$ python -q
>>> import numpy as np
>>> np.set_printoptions(suppress=True, linewidth=120)
>>> F = np.load("mat.npy")
>>> F
array([[-1.,  0.,  3.,  0.],
       [ 0.,  2.,  0.,  0.],
       [ 0.,  0.,  2.,  0.],
       [ 6.,  0., -6.,  2.]])
>>> x = np.array([1, -1, 3, -2])
>>> np.sign((F @ x).round(6))
array([ 1., -1.,  1., -1.])
>>> F @ (2 * x)
array([ 16.,  -4.,  12., -32.])
>>> F * x
array([[ -1.,  -0.,   9.,  -0.],
       [  0.,  -2.,   0.,  -0.],
       [  0.,  -0.,   6.,  -0.],
       [  6.,  -0., -18.,  -4.]])
>>> np.linalg.norm(F @ x) <= np.linalg.norm(F, 2) * np.linalg.norm(x) + 1e-9
np.True_
>>> B = F / np.sqrt((F ** 2).mean(axis=1, keepdims=True))
>>> np.round(np.linalg.norm(B, axis=1), 2)
array([2., 2., 2., 2.])
>>> F - F.mean(axis=1, keepdims=True)
array([[-1.5, -0.5,  2.5, -0.5],
       [-0.5,  1.5, -0.5, -0.5],
       [-0.5, -0.5,  1.5, -0.5],
       [ 5.5, -0.5, -6.5,  1.5]])
>>> np.linalg.matrix_rank(B) == np.linalg.matrix_rank(F)
np.True_
>>> print(B[0].round(2))
[-0.63  0.    1.9   0.  ]
>>> r0, r1 = F[2], F[1]
>>> print(r0 @ r0)
4.0
>>> pr = (r0 @ r1) / (r0 @ r0) * r0
>>> print(np.linalg.matrix_rank(np.outer(r0, r1)))
1
>>> r1 - pr
array([0., 2., 0., 0.])
>>> pr
array([0., 0., 0., 0.])
>>> np.outer(r0, r1)
array([[0., 0., 0., 0.],
       [0., 0., 0., 0.],
       [0., 4., 0., 0.],
       [0., 0., 0., 0.]])
>>> (F != 0).astype(int)
array([[1, 0, 1, 0],
       [0, 1, 0, 0],
       [0, 0, 1, 0],
       [1, 0, 1, 1]])
>>> (np.linalg.matrix_power((F != 0) + (F.T != 0) + np.eye(4), 4) > 0).astype(int)
array([[1, 0, 1, 1],
       [0, 1, 0, 0],
       [1, 0, 1, 1],
       [1, 0, 1, 1]])
>>> rng = np.random.default_rng(1472)
>>> z = rng.permutation(4)
>>> z
array([3, 0, 2, 1])
>>> B = F[z][:, z]
>>> np.allclose(B, F)
False
>>> np.round(np.sort(np.abs(np.linalg.eigvals(B))), 2)
array([1., 2., 2., 2.])
>>> m1 = np.load("x.npy")
>>> m1.round(2)
array([[ 0.05, -0.95,  0.32],
       [-0.95,  0.05,  0.32],
       [ 0.32,  0.32,  0.89]])
>>> x = np.array([1, 2, 0])
>>> np.round(m1.T @ (m1 @ x), 2) + 0
array([1., 2., 0.])
>>> 3 - np.linalg.matrix_rank(m1 - np.eye(3), tol=1e-8)
np.int64(2)
>>> round(float(np.linalg.det(m1)), 2)
-1.0
>>> E = np.load("data.npy")
>>> E
array([[-1,  0,  0],
       [ 0,  2,  0],
       [ 0,  0,  0]])
>>> B = np.array([[8, 5], [5, 0]])
>>> basis = np.kron(B, F)
>>> basis
array([[ -8.,   0.,  24.,   0.,  -5.,   0.,  15.,   0.],
       [  0.,  16.,   0.,   0.,   0.,  10.,   0.,   0.],
       [  0.,   0.,  16.,   0.,   0.,   0.,  10.,   0.],
       [ 48.,   0., -48.,  16.,  30.,   0., -30.,  10.],
       [ -5.,   0.,  15.,   0.,  -0.,   0.,   0.,   0.],
       [  0.,  10.,   0.,   0.,   0.,   0.,   0.,   0.],
       [  0.,   0.,  10.,   0.,   0.,   0.,   0.,   0.],
       [ 30.,   0., -30.,  10.,   0.,   0.,  -0.,   0.]])
>>> basis.shape
(8, 8)
>>> U, sv, Vh = np.linalg.svd(basis, full_matrices=False)
>>> U.shape, sv.shape, Vh.shape
((8, 8), (8,), (8, 8))
>>> round(np.sqrt((sv ** 2).sum()), 2), np.round(np.linalg.norm(basis), 2)
(np.float64(103.52), np.float64(103.52))
>>> sv.round(2)
array([96.45, 22.28, 20.81, 20.81,  4.81,  4.81,  2.24,  0.52])
>>> np.round(Vh @ Vh.T, 2) + 0
array([[1., 0., 0., 0., 0., 0., 0., 0.],
       [0., 1., 0., 0., 0., 0., 0., 0.],
       [0., 0., 1., 0., 0., 0., 0., 0.],
       [0., 0., 0., 1., 0., 0., 0., 0.],
       [0., 0., 0., 0., 1., 0., 0., 0.],
       [0., 0., 0., 0., 0., 1., 0., 0.],
       [0., 0., 0., 0., 0., 0., 1., 0.],
       [0., 0., 0., 0., 0., 0., 0., 1.]])
>>> np.allclose(U * sv @ Vh, basis)
True
>>> np.round(U.T @ U, 2) + 0
array([[1., 0., 0., 0., 0., 0., 0., 0.],
       [0., 1., 0., 0., 0., 0., 0., 0.],
       [0., 0., 1., 0., 0., 0., 0., 0.],
       [0., 0., 0., 1., 0., 0., 0., 0.],
       [0., 0., 0., 0., 1., 0., 0., 0.],
       [0., 0., 0., 0., 0., 1., 0., 0.],
       [0., 0., 0., 0., 0., 0., 1., 0.],
       [0., 0., 0., 0., 0., 0., 0., 1.]])
>>> print((sv > 1e-8).sum())
8
>>> print(np.round(np.cumsum(sv ** 2) / np.sum(sv ** 2), 2))
[0.87 0.91 0.95 1.   1.   1.   1.   1.  ]
>>> ev, V = np.linalg.eigh(E)
>>> x = np.array([-2, -2, 0])
>>> V * np.maximum(ev, 0) @ V.T
array([[0., 0., 0.],
       [0., 2., 0.],
       [0., 0., 0.]])
>>> np.abs(E).sum(axis=1).max(), np.abs(ev).max()
(np.int64(2), np.float64(2.0))
>>> print(V * np.abs(ev) @ V.T)
[[1. 0. 0.]
 [0. 2. 0.]
 [0. 0. 0.]]
>>> x @ E @ x / (x @ x), ev[0], ev[-1]
(np.float64(0.5), np.float64(-1.0), np.float64(2.0))
>>> np.round(np.linalg.eigvalsh(E[1:, 1:]), 2)
array([0., 2.])
>>> t3 = np.stack([E, 3 * E, E[::-1]])
>>> np.linalg.matrix_rank(t3.reshape(3, -1))
np.int64(2)
>>> z = rng.permutation(3)
>>> print(z)
[0 1 2]
>>> B = E[z][:, z]
>>> np.allclose(B, E)
True
>>> B
array([[-1,  0,  0],
       [ 0,  2,  0],
       [ 0,  0,  0]])
>>> np.diag(B)
array([-1,  2,  0])
>>> J = np.loadtxt("test10.csv", delimiter=",")
>>> J.round(2) + 0
array([[-0.72, -1.79, -0.39],
       [ 0.  ,  0.  ,  0.  ],
       [ 0.69,  1.78,  0.36],
       [ 0.06,  0.05, -0.03],
       [ 0.66,  1.78,  0.4 ],
       [ 2.14,  5.39,  1.19],
       [ 2.11,  5.4 ,  1.19],
       [-2.08, -5.4 , -1.25],
       [ 2.1 ,  5.41,  1.19],
       [ 1.39,  3.58,  0.84],
       [ 1.39,  3.62,  0.78],
       [ 0.02,  0.02, -0.01],
       [-2.09, -5.39, -1.18],
       [ 0.74,  1.8 ,  0.4 ],
       [-1.38, -3.6 , -0.76],
       [-0.72, -1.81, -0.42],
       [ 2.04,  5.38,  1.2 ],
       [-1.42, -3.59, -0.77],
       [-0.71, -1.78, -0.4 ],
       [-0.71, -1.78, -0.39],
       [-0.68, -1.76, -0.39],
       [-2.1 , -5.41, -1.22],
       [ 1.42,  3.62,  0.8 ],
       [-1.37, -3.59, -0.76],
       [ 2.09,  5.43,  1.25],
       [ 2.08,  5.42,  1.24],
       [ 2.1 ,  5.44,  1.2 ]])
>>> dist = np.linalg.norm(J[:, None] - J[None], axis=-1)
>>> np.unravel_index(dist.round(6).argmax(), dist.shape)
(np.int64(21), np.int64(26))
>>> dist[:5, :5].round(2)
array([[0.  , 1.98, 3.92, 2.03, 3.91],
       [1.98, 0.  , 1.94, 0.08, 1.94],
       [3.92, 1.94, 0.  , 1.88, 0.05],
       [2.03, 0.08, 1.88, 0.  , 1.88],
       [3.91, 1.94, 0.05, 1.88, 0.  ]])
>>> np.linalg.matrix_rank(dist ** 2)
np.int64(5)
>>> (dist + 1e9 * np.eye(27)).round(6).argmin(axis=1)
array([19, 11,  4, 11,  2,  6,  8, 21,  6, 22, 22,  1, 21,  2, 23,  0, 25, 14, 19, 18, 19,  7, 10, 14, 25, 24,  8])
